>>> import numpy as np
>>> np.set_printoptions(suppress=True, linewidth=200)
>>> Y = np.array([[1, 1], [1, -1]])
>>> rng = np.random.default_rng(99)
>>> mat = np.kron(Y, np.kron(Y, Y))[rng.permutation(8)][:6]
>>> print(mat)
[[ 1  1  1  1  1  1  1  1]
 [ 1 -1 -1  1  1 -1 -1  1]
 [ 1  1  1  1 -1 -1 -1 -1]
 [ 1 -1 -1  1 -1  1  1 -1]
 [ 1  1 -1 -1  1  1 -1 -1]
 [ 1  1 -1 -1 -1 -1  1  1]]
>>> Y = mat / np.linalg.norm(mat, axis=1, keepdims=True)
>>> C2 = Y @ Y.T
>>> print(np.degrees(np.arccos(np.clip(C2[5, 4], -1, 1))))
90.0
>>> print(np.argwhere(np.triu(np.abs(C2) > 0.95, 1)))
[]
>>> x = np.array([2, 1, 2, 3, 3, 2, 3, 0])
>>> print(mat @ (2 * x))
[32  0  0  8  0 -8]
>>> print(mat @ np.eye(8)[4])
[ 1.  1. -1. -1.  1. -1.]
>>> print(np.linalg.norm(mat @ x) <= np.linalg.norm(mat, 2) * np.linalg.norm(x) + 1e-9)
True
>>> print(mat @ np.ones(8))
[8. 0. 0. 0. 0. 0.]
>>> print(mat @ x)
[16  0  0  4  0 -4]
>>> r0, r1 = mat[5], mat[3]
>>> print(r0 @ r0)
8
>>> p = (r0 @ r1) / (r0 @ r0) * r0
>>> print(p)
[ 0.  0. -0. -0. -0. -0.  0.  0.]
>>> print(np.outer(r0, r1))
[[ 1 -1 -1  1 -1  1  1 -1]
 [ 1 -1 -1  1 -1  1  1 -1]
 [-1  1  1 -1  1 -1 -1  1]
 [-1  1  1 -1  1 -1 -1  1]
 [-1  1  1 -1  1 -1 -1  1]
 [-1  1  1 -1  1 -1 -1  1]
 [ 1 -1 -1  1 -1  1  1 -1]
 [ 1 -1 -1  1 -1  1  1 -1]]
>>> print(np.linalg.matrix_rank(np.outer(r0, r1)))
1
>>> print(r1 - p)
[ 1. -1. -1.  1. -1.  1.  1. -1.]
>>> F = np.loadtxt("test10.csv", delimiter=",")
>>> print(F)
[[ 4.  0. -2. -2.  2. -4.  4.  2. -2. -2. -2.  0.]
 [-4.  0.  2.  2. -2.  4. -4. -2.  2.  2.  2.  0.]
 [ 4.  0. -2. -2.  2. -4.  4.  2. -2. -2. -2.  0.]
 [ 2.  0. -1. -1.  1. -2.  2.  1. -1. -1. -1.  0.]
 [ 2.  0. -1. -1.  1. -2.  2.  1. -1. -1. -1.  0.]
 [-2.  0.  1.  1. -1.  2. -2. -1.  1.  1.  1.  0.]
 [ 0.  0.  0.  0.  0.  0.  0.  0.  0.  0.  0.  0.]]
>>> print(round(float(np.linalg.norm(F[3] - F[2])), 1))
4.4
>>> print(F[3] @ F[2])
38.0
>>> print(np.round(np.linalg.norm(F, "nuc"), 1))
16.9
>>> print(np.round(np.linalg.norm(F, axis=0), 1))
[7.7 0.  3.9 3.9 3.9 7.7 7.7 3.9 3.9 3.9 3.9 0. ]
>>> print(round(np.linalg.norm(F) ** 2 / np.linalg.norm(F, 2) ** 2, 1))
1.0
